>>> import numpy as np
>>> np.set_printoptions(precision=4, suppress=True, linewidth=100)
>>> A = np.load("block2.npy")
>>> print(A)
[[ 1.     0.     0.     0.     0.     0.     0.     0.     0.   ]
 [ 0.     1.     0.     0.     0.     0.     0.     0.     0.   ]
 [ 0.     0.     1.     0.     0.     0.     0.     0.     0.   ]
 [ 0.     0.     0.     0.866  0.5    0.     0.     0.     0.   ]
 [ 0.     0.     0.    -0.5    0.866  0.     0.     0.     0.   ]
 [ 0.     0.     0.     0.     0.     1.     0.     0.     0.   ]
 [ 0.     0.     0.     0.     0.     0.     1.     0.     0.   ]
 [ 0.     0.     0.     0.     0.     0.     0.     1.     0.   ]
 [ 0.     0.     0.     0.     0.     0.     0.     0.     1.   ]]
>>> print((A - A.T) / 2)
[[ 0.   0.   0.   0.   0.   0.   0.   0.   0. ]
 [ 0.   0.   0.   0.   0.   0.   0.   0.   0. ]
 [ 0.   0.   0.   0.   0.   0.   0.   0.   0. ]
 [ 0.   0.   0.   0.   0.5  0.   0.   0.   0. ]
 [ 0.   0.   0.  -0.5  0.   0.   0.   0.   0. ]
 [ 0.   0.   0.   0.   0.   0.   0.   0.   0. ]
 [ 0.   0.   0.   0.   0.   0.   0.   0.   0. ]
 [ 0.   0.   0.   0.   0.   0.   0.   0.   0. ]
 [ 0.   0.   0.   0.   0.   0.   0.   0.   0. ]]
>>> print(np.allclose(A, A.T))
False
>>> print(A @ A)
[[ 1.     0.     0.     0.     0.     0.     0.     0.     0.   ]
 [ 0.     1.     0.     0.     0.     0.     0.     0.     0.   ]
 [ 0.     0.     1.     0.     0.     0.     0.     0.     0.   ]
 [ 0.     0.     0.     0.5    0.866  0.     0.     0.     0.   ]
 [ 0.     0.     0.    -0.866  0.5    0.     0.     0.     0.   ]
 [ 0.     0.     0.     0.     0.     1.     0.     0.     0.   ]
 [ 0.     0.     0.     0.     0.     0.     1.     0.     0.   ]
 [ 0.     0.     0.     0.     0.     0.     0.     1.     0.   ]
 [ 0.     0.     0.     0.     0.     0.     0.     0.     1.   ]]
>>> print(np.sort(np.abs(np.linalg.eigvals(A))))
[1. 1. 1. 1. 1. 1. 1. 1. 1.]
>>> print((A + A.T) / 2)
[[1.    0.    0.    0.    0.    0.    0.    0.    0.   ]
 [0.    1.    0.    0.    0.    0.    0.    0.    0.   ]
 [0.    0.    1.    0.    0.    0.    0.    0.    0.   ]
 [0.    0.    0.    0.866 0.    0.    0.    0.    0.   ]
 [0.    0.    0.    0.    0.866 0.    0.    0.    0.   ]
 [0.    0.    0.    0.    0.    1.    0.    0.    0.   ]
 [0.    0.    0.    0.    0.    0.    1.    0.    0.   ]
 [0.    0.    0.    0.    0.    0.    0.    1.    0.   ]
 [0.    0.    0.    0.    0.    0.    0.    0.    1.   ]]
